$ python3 -q
>>> import numpy as np
>>> np.set_printoptions(precision=3, suppress=True, linewidth=100)
>>> def rnd(a):
...     return np.round(a, 3) + 0
... 
>>> F = np.loadtxt("data.csv", delimiter=",")
>>> rnd(F)
array([[-0.918,  0.121, -0.003],
       [ 0.076, -0.856,  0.22 ],
       [-0.076, -0.301, -0.946],
       [ 0.382,  0.401, -0.24 ]])
>>> T = np.stack([F, 4 * F, F[::-1]])
>>> np.linalg.matrix_rank(T)
array([3, 3, 3])
>>> rnd(T.sum(axis=0))
array([[-4.206,  1.006, -0.253],
       [ 0.306, -4.584,  0.154],
       [-0.306, -2.363, -4.508],
       [ 0.994,  2.127, -1.201]])
>>> rnd(np.linalg.norm(T, axis=(1, 2)))
array([1.732, 6.928, 1.732])
>>> rnd(np.einsum("bij,cij->bc", T, T))
array([[ 3.   , 12.   , -0.515],
       [12.   , 48.   , -2.06 ],
       [-0.515, -2.06 ,  3.   ]])
>>> T.shape
(3, 4, 3)
>>> vec = np.array([3, 0, 3])
>>> rhs = F @ vec
>>> rnd(np.linalg.solve(F.T @ F, F.T @ rhs))
array([3., 0., 3.])
>>> rnd(np.linalg.pinv(F) @ F)
array([[1., 0., 0.],
       [0., 1., 0.],
       [0., 0., 1.]])
>>> rng = np.random.default_rng(463146)
>>> rhs = rhs + 0.02 * rng.normal(size=4)
>>> rnd(rhs)
array([-2.726,  0.886, -3.043,  0.428])
>>> c, *_ = np.linalg.lstsq(F, rhs)
>>> rnd(np.linalg.norm(rhs - F @ c))
np.float64(0.01)
>>> W1 = np.array([[2, 0, -1, -1, 0], [2, 2, 0, 1, 2], [2, -2, -1, -1, 2]])
>>> c = np.array([0, 0, 2, 1, 1])
>>> act = np.maximum(F @ W1 + c, 0)
>>> np.linalg.matrix_rank(act)
np.int64(4)
>>> (act > 0).mean(axis=0)
array([0.25, 0.75, 1.  , 0.75, 0.5 ])
>>> (act > 0).astype(int)
array([[0, 1, 1, 1, 1],
       [0, 0, 1, 0, 0],
       [0, 1, 1, 1, 0],
       [1, 1, 1, 1, 1]])
>>> C = np.array([[-2, 1, 1], [-2, -2, 2], [2, -2, 0], [1, -1, -2], [2, 1, -2]])
>>> W1 @ C
array([[-7,  5,  4],
       [-3, -1,  0],
       [ 1, 11, -4]])
>>> rnd(act @ C)
array([[  9.86 ,  -7.14 ,  -6.061],
       [  3.407,  -3.407,   0.   ],
       [  5.188, -10.342,  -0.864],
       [  2.88 ,  -5.126,  -1.512]])
